$ python3 -q
>>> import numpy as np
>>> np.set_printoptions(precision=3, suppress=True, linewidth=140)
>>> def tidy(a):
...     return np.round(a, 3) + 0
... 
>>> W0 = np.load("m.npy")
>>> tidy(W0)
array([[ 0.922,  0.169, -0.207],
       [ 0.169,  0.632,  0.452],
       [-0.207,  0.452,  0.445]])
>>> t = np.radians(120)
>>> r_ = np.eye(3)
>>> r_[1, 1] = r_[2, 2] = np.cos(t)
>>> r_[1, 2], r_[2, 1] = -np.sin(t), np.sin(t)
>>> tidy(r_)
array([[ 1.   ,  0.   ,  0.   ],
       [ 0.   , -0.5  , -0.866],
       [ 0.   ,  0.866, -0.5  ]])
>>> B = W0 @ r_.T
>>> tidy(np.abs(B - W0).max(axis=0))
array([0.   , 1.34 , 0.458])
>>> np.allclose(W0 @ W0.T, B @ B.T)
True
>>> def softmax(z):
...     e = np.exp(z - z.max(axis=-1, keepdims=True))
...     return e / e.sum(axis=-1, keepdims=True)
... 
>>> tidy(softmax(W0[0]))
array([0.557, 0.262, 0.18 ])
>>> print(softmax(W0).sum(axis=1))
[1. 1. 1.]
>>> scores = W0 @ W0.T / np.sqrt(3)
>>> print(tidy(softmax(scores)[0] @ W0))
[0.426 0.375 0.146]
>>> tidy(softmax(scores))
array([[0.461, 0.299, 0.24 ],
       [0.287, 0.375, 0.338],
       [0.255, 0.373, 0.372]])
>>> U, sv, Vt = np.linalg.svd(W0)
>>> vecs = Vt[:(sv > 1e-8).sum()]
>>> rng = np.random.default_rng(277717)
>>> vec = W0[1] + 2 * W0[0] + rng.integers(2) * np.eye(3)[1]
>>> tidy(vec)
array([2.014, 1.97 , 0.037])
>>> print(np.linalg.matrix_rank(np.vstack([W0, vec])))
3
>>> print(tidy(vecs.T @ vecs))
[[ 0.922  0.169 -0.207]
 [ 0.169  0.632  0.452]
 [-0.207  0.452  0.445]]
>>> np.allclose(vecs.T @ vecs @ vec, vec)
False
>>> tidy(np.diag(vecs.T @ vecs))
array([0.922, 0.632, 0.445])
>>> X = np.load("dump.npy")
>>> X
array([[4, 0, 4],
       [3, 0, 4],
       [3, 0, 4],
       [6, 0, 4],
       [4, 0, 4],
       [3, 0, 4],
       [5, 0, 4],
       [4, 0, 4],
       [6, 0, 4],
       [4, 0, 4],
       [3, 0, 4],
       [5, 0, 4],
       [5, 0, 4],
       [4, 0, 4],
       [4, 0, 4],
       [5, 0, 4],
       [4, 0, 4],
       [4, 0, 4],
       [5, 0, 4],
       [6, 0, 4],
       [5, 0, 4],
       [5, 0, 4],
       [4, 0, 4],
       [5, 0, 4],
       [6, 0, 4],
       [4, 0, 4],
       [4, 0, 4],
       [3, 0, 4]])
>>> np.count_nonzero(X)
np.int64(56)
>>> print(X - X[0])
[[ 0  0  0]
 [-1  0  0]
 [-1  0  0]
 [ 2  0  0]
 [ 0  0  0]
 [-1  0  0]
 [ 1  0  0]
 [ 0  0  0]
 [ 2  0  0]
 [ 0  0  0]
 [-1  0  0]
 [ 1  0  0]
 [ 1  0  0]
 [ 0  0  0]
 [ 0  0  0]
 [ 1  0  0]
 [ 0  0  0]
 [ 0  0  0]
 [ 1  0  0]
 [ 2  0  0]
 [ 1  0  0]
 [ 1  0  0]
 [ 0  0  0]
 [ 1  0  0]
 [ 2  0  0]
 [ 0  0  0]
 [ 0  0  0]
 [-1  0  0]]
>>> X.shape
(28, 3)
>>> J = np.diag(5 * np.array([2, 0, 2, 1, 2, 2])) + np.array([[3, 7, -2, 4, -9, -4],
...     [-1, 9, 1, -6, -9, 4],
...     [0, -1, 5, 5, -2, 6],
...     [9, 3, -7, -8, 5, -9],
...     [5, 5, -4, 7, -3, 2],
...     [9, 4, -7, -6, 8, -7]])
>>> J
array([[13,  7, -2,  4, -9, -4],
       [-1,  9,  1, -6, -9,  4],
       [ 0, -1, 15,  5, -2,  6],
       [ 9,  3, -7, -3,  5, -9],
       [ 5,  5, -4,  7,  7,  2],
       [ 9,  4, -7, -6,  8,  3]])
>>> O, vecs = np.linalg.qr(J[:, :2])[0], np.linalg.qr(J[:, 2:])[0]
>>> sv = np.linalg.svd(O.T @ vecs, compute_uv=False)
>>> print(tidy(np.linalg.norm(O @ O.T - vecs @ vecs.T, 2)))
1.0
>>> (sv > 0.9).sum()
np.int64(0)
>>> A = np.array([[2, -1, -3, -3, 0, -2, 0],
...     [0, -3, -2, 1, 1, 2, -3],
...     [0, 0, 1, 0, 3, -2, 3],
...     [0, 0, 0, -2, -3, -1, 3],
...     [0, 0, 0, 0, 2, 3, -3],
...     [0, 0, 0, 0, 0, -1, 2],
...     [0, 0, 0, 0, 0, 0, 2]])
>>> tidy(np.sort(np.linalg.eigvals(A)))
array([-3., -2., -1.,  1.,  2.,  2.,  2.])
>>> np.linalg.matrix_rank(A - A[0, 0] * np.eye(7))
np.int64(6)
>>> np.linalg.matrix_power(A, 3)
array([[  8,  -7, -21,  -9, -19,   1, -52],
       [  0, -27, -14,  19,  16, -13,  -2],
       [  0,   0,   1,   0,  21,  16, -14],
       [  0,   0,   0,  -8, -12,   2,  14],
       [  0,   0,   0,   0,   8,   9, -18],
       [  0,   0,   0,   0,   0,  -1,   6],
       [  0,   0,   0,   0,   0,   0,   8]])
>>> np.linalg.determinant(A)
Traceback (most recent call last):
  File "<python-input-43>", line 1, in <module>
    np.linalg.determinant(A)
    ^^^^^^^^^^^^^^^^^^^^^
AttributeError: module 'numpy.linalg' has no attribute 'determinant'
>>> np.allclose(A @ A.T, A.T @ A)
False
>>> print(tidy(np.sort(np.abs(np.linalg.eigvals(A)))))
[1. 1. 2. 2. 2. 2. 3.]
>>> vec = np.array([0, 3, -3, -2, 0, 2, 1])
>>> print(A @ np.ones(7))
[-7. -4.  5. -3.  2.  1.  2.]
>>> A @ vec
array([ 8, -4, -4,  5,  3,  0,  2])
>>> U, sv, Vt = np.linalg.svd(A)
>>> print(np.argmax(sv[:-1] / (sv[1:] + 1e-6)) + 1)
6
>>> B = U[:, :6] @ np.diag(sv[:6]) @ Vt[:6]
>>> tidy(np.linalg.norm(A - B) / np.linalg.norm(A))
np.float64(0.005)
>>> np.linalg.matrix_rank(B)
np.int64(6)
>>> B = A / np.linalg.norm(A, axis=1, keepdims=True)
>>> cov = B @ B.T
>>> tidy(np.degrees(np.arccos(np.clip(cov[5, 1], -1, 1))))
np.float64(132.541)
>>> np.argwhere(np.triu(np.abs(cov) > 0.95, 1))
array([], shape=(0, 2), dtype=int64)
>>> K = np.load("block9.npy")
>>> tidy(K)
array([[-1.929, -2.62 , -2.599, -4.283, -5.639],
       [ 3.108, -6.086,  1.921,  0.46 , -1.231],
       [ 0.323,  3.892,  4.818,  2.558, -5.417],
       [-6.987, -1.133,  4.229,  1.285,  1.881],
       [ 0.366,  0.366,  2.828, -7.904,  2.222]])
>>> lab = rng.permutation(5)
>>> B = K[:, lab] * rng.choice([-1, 1], 5)
>>> tidy(B)
array([[-2.62 ,  5.639,  2.599, -1.929,  4.283],
       [-6.086,  1.231, -1.921,  3.108, -0.46 ],
       [ 3.892,  5.417, -4.818,  0.323, -2.558],
       [-1.133, -1.881, -4.229, -6.987, -1.285],
       [ 0.366, -2.222, -2.828,  0.366,  7.904]])
>>> U, _, Vt = np.linalg.svd(K.T @ B)
>>> lab
array([1, 4, 2, 0, 3])
>>> tidy(U @ Vt)
array([[ 0.,  0.,  0.,  1.,  0.],
       [ 1.,  0.,  0.,  0.,  0.],
       [ 0.,  0., -1.,  0.,  0.],
       [ 0.,  0.,  0.,  0., -1.],
       [ 0., -1.,  0.,  0.,  0.]])
>>> tidy(np.linalg.lstsq(K, B)[0])
array([[ 0.,  0.,  0.,  1.,  0.],
       [ 1.,  0.,  0.,  0.,  0.],
       [ 0.,  0., -1.,  0.,  0.],
       [ 0.,  0.,  0.,  0., -1.],
       [ 0., -1.,  0.,  0.,  0.]])
>>> O, r_ = np.linalg.qr(K)
>>> tidy(O @ r_)
array([[-1.929, -2.62 , -2.599, -4.283, -5.639],
       [ 3.108, -6.086,  1.921,  0.46 , -1.231],
       [ 0.323,  3.892,  4.818,  2.558, -5.417],
       [-6.987, -1.133,  4.229,  1.285,  1.881],
       [ 0.366,  0.366,  2.828, -7.904,  2.222]])
>>> O.shape, r_.shape
((5, 5), (5, 5))
>>> np.allclose(r_.T @ r_, K.T @ K)
True
>>> tidy(np.abs(np.diag(r_)))
array([7.902, 7.754, 7.357, 9.247, 8.365])
>>> np.trace(O @ O.T)
np.float64(5.0)
>>> r0, r1 = K[3], K[4]
>>> print(tidy(r0 @ r1))
3.009
>>> tidy(r0 @ r0)
np.float64(73.179)
>>> p = (r0 @ r1) / (r0 @ r0) * r0
>>> np.linalg.matrix_rank(np.outer(r0, r1))
np.int64(1)
>>> tidy(r1 - p)
array([ 0.653,  0.412,  2.654, -7.957,  2.145])
>>> feats = np.loadtxt("test17.csv", delimiter=",")
>>> feats
array([[ 0.6  , -2.696, -0.7  , -0.4  , -1.6  ],
       [-1.2  ,  3.219,  0.7  , -0.3  , -0.1  ],
       [ 0.3  , -1.6  , -0.4  ,  1.2  ,  0.5  ],
       [-0.9  ,  2.184,  0.6  , -0.1  , -1.3  ],
       [-0.5  ,  1.694,  0.4  , -1.1  , -0.2  ],
       [-2.1  , -0.58 , -0.1  ,  1.6  ,  0.9  ],
       [-0.7  , -5.008, -1.2  ,  0.4  , -0.5  ],
       [ 1.5  , -1.841, -0.5  , -0.7  , -0.7  ],
       [ 0.   , -7.927, -2.   ,  0.   , -1.3  ],
       [-1.1  ,  5.611,  1.5  , -0.3  ,  0.6  ],
       [-0.5  , -2.192, -0.6  ,  1.7  ,  0.9  ],
       [ 0.7  , -2.235, -0.5  , -0.8  ,  0.9  ],
       [ 0.4  ,  3.162,  0.8  , -1.1  ,  1.8  ],
       [-0.1  , -2.339, -0.5  , -0.3  , -1.5  ],
       [ 0.3  ,  1.252,  0.4  ,  0.7  , -0.3  ],
       [ 0.2  ,  3.72 ,  1.   , -1.1  , -0.6  ],
       [ 0.2  ,  2.933,  0.6  , -0.8  , -1.5  ],
       [ 2.   ,  6.618,  1.7  ,  1.5  , -0.6  ],
       [-0.9  ,  0.368,  0.1  ,  0.   , -0.8  ],
       [ 0.7  ,  3.233,  0.8  , -0.5  , -0.3  ],
       [ 0.7  , -8.52 , -2.2  ,  0.7  ,  2.6  ],
       [ 0.9  , -1.974, -0.5  ,  0.8  , -1.4  ],
       [ 0.4  ,  0.378,  0.1  ,  0.6  ,  1.3  ],
       [-0.4  ,  0.042,  0.   , -1.   ,  0.6  ],
       [ 0.   ,  2.658,  0.6  ,  3.4  , -1.4  ],
       [ 1.4  , -3.636, -1.   ,  1.4  ,  0.1  ],
       [ 1.3  , -7.272, -1.7  ,  0.1  ,  0.8  ]])
>>> P = feats @ np.linalg.solve(feats.T @ feats, feats.T)
>>> np.allclose(P @ P, P)
True
>>> np.linalg.matrix_rank(np.eye(27) - P)
np.int64(22)
>>> tidy(np.linalg.eigvalsh(P))
array([0., 0., 0., 0., 0., 0., 0., 0., 0., 0., 0., 0., 0., 0., 0., 0., 0., 0., 0., 0., 0., 0., 1., 1., 1., 1., 1.])
>>> np.trace(P)
np.float64(5.0)
>>> Ac = feats - feats.mean(axis=0)
>>> vecs = np.linalg.svd(Ac)[2][:4]
>>> B = Ac - Ac @ vecs.T @ vecs
>>> tidy(B.std(axis=0))
array([0.   , 0.015, 0.059, 0.   , 0.   ])
>>> tidy(np.diag(vecs.T @ vecs))
array([1.   , 0.941, 0.059, 1.   , 1.   ])
>>> print(tidy(np.linalg.norm(B) / np.linalg.norm(Ac)))
0.014
>>> lab = feats[:, 4] > np.median(feats[:, 4])
>>> r0 = feats[lab].mean(axis=0) - feats[~lab].mean(axis=0)
>>> ((feats - feats.mean(axis=0)) @ r0 > 0).astype(int)
array([0, 0, 1, 0, 0, 1, 1, 1, 1, 0, 1, 1, 0, 0, 0, 0, 0, 0, 0, 0, 1, 0, 1, 1, 0, 1, 1])
>>> print(tidy((((feats - feats.mean(axis=0)) @ r0 > 0) == lab).mean()))
0.741
>>> np.argsort(-np.abs(r0).round(6), kind="stable")
array([4, 1, 0, 2, 3])
>>> vec = np.array([-3, 1, 5, 3, -3])
>>> rhs = feats @ vec
>>> try:
...     np.linalg.solve(feats, rhs)
... except np.linalg.LinAlgError as e:
...     print(repr(e))
... 
LinAlgError('Last 2 dimensions of the array must be square')
>>> tidy(np.linalg.solve(feats.T @ feats, feats.T @ rhs))
array([-3.,  1.,  5.,  3., -3.])
>>> tidy(np.linalg.lstsq(feats, rhs)[0])
array([-3.,  1.,  5.,  3., -3.])
>>> rhs = rhs + 0.3 * rng.normal(size=27)
>>> tidy(rhs)
array([ -4.002,   9.454,  -2.149,  11.691,   2.049,   7.357,  -5.452,  -8.709, -13.881,  13.923,  -1.414, -12.024,  -3.031,  -1.065,
         5.196,   6.242,   7.27 ,  15.132,   5.751,   4.606, -27.057,  -0.379,  -2.218,  -3.174,  20.353,  -8.84 , -21.573])
>>> b, *_ = np.linalg.lstsq(feats, rhs)
>>> print(b.round())
[-3.  1.  5.  3. -3.]
>>> tidy(b)
array([-3.025,  0.862,  5.41 ,  3.062, -3.028])
>>> tidy(np.linalg.norm(rhs - feats @ b))
np.float64(1.188)
>>> tidy(feats.T @ (rhs - feats @ b))
array([0., 0., 0., 0., 0.])
>>> E = np.loadtxt("run2.csv", delimiter=",")
>>> E
array([[ 9.,  3.,  2.,  0.,  0.],
       [-4., -2.,  2.,  2.,  1.],
       [ 0.,  0.,  0.,  2.,  3.],
       [ 0.,  0.,  1.,  0.,  1.],
       [ 0.,  0.,  0.,  3.,  3.]])
>>> B = K / np.linalg.norm(K, axis=1, keepdims=True)
>>> cov = B @ B.T
>>> tidy(np.linalg.norm(B, axis=1))
array([1., 1., 1., 1., 1.])
>>> tidy(cov[4])
array([ 0.172, -0.032, -0.228,  0.04 ,  1.   ])
>>> print(np.argwhere(np.triu(np.abs(cov) > 0.95, 1)))
[]
>>> (cov - 2 * np.eye(5)).round(6).argmax(axis=1)
array([4, 0, 3, 2, 0])
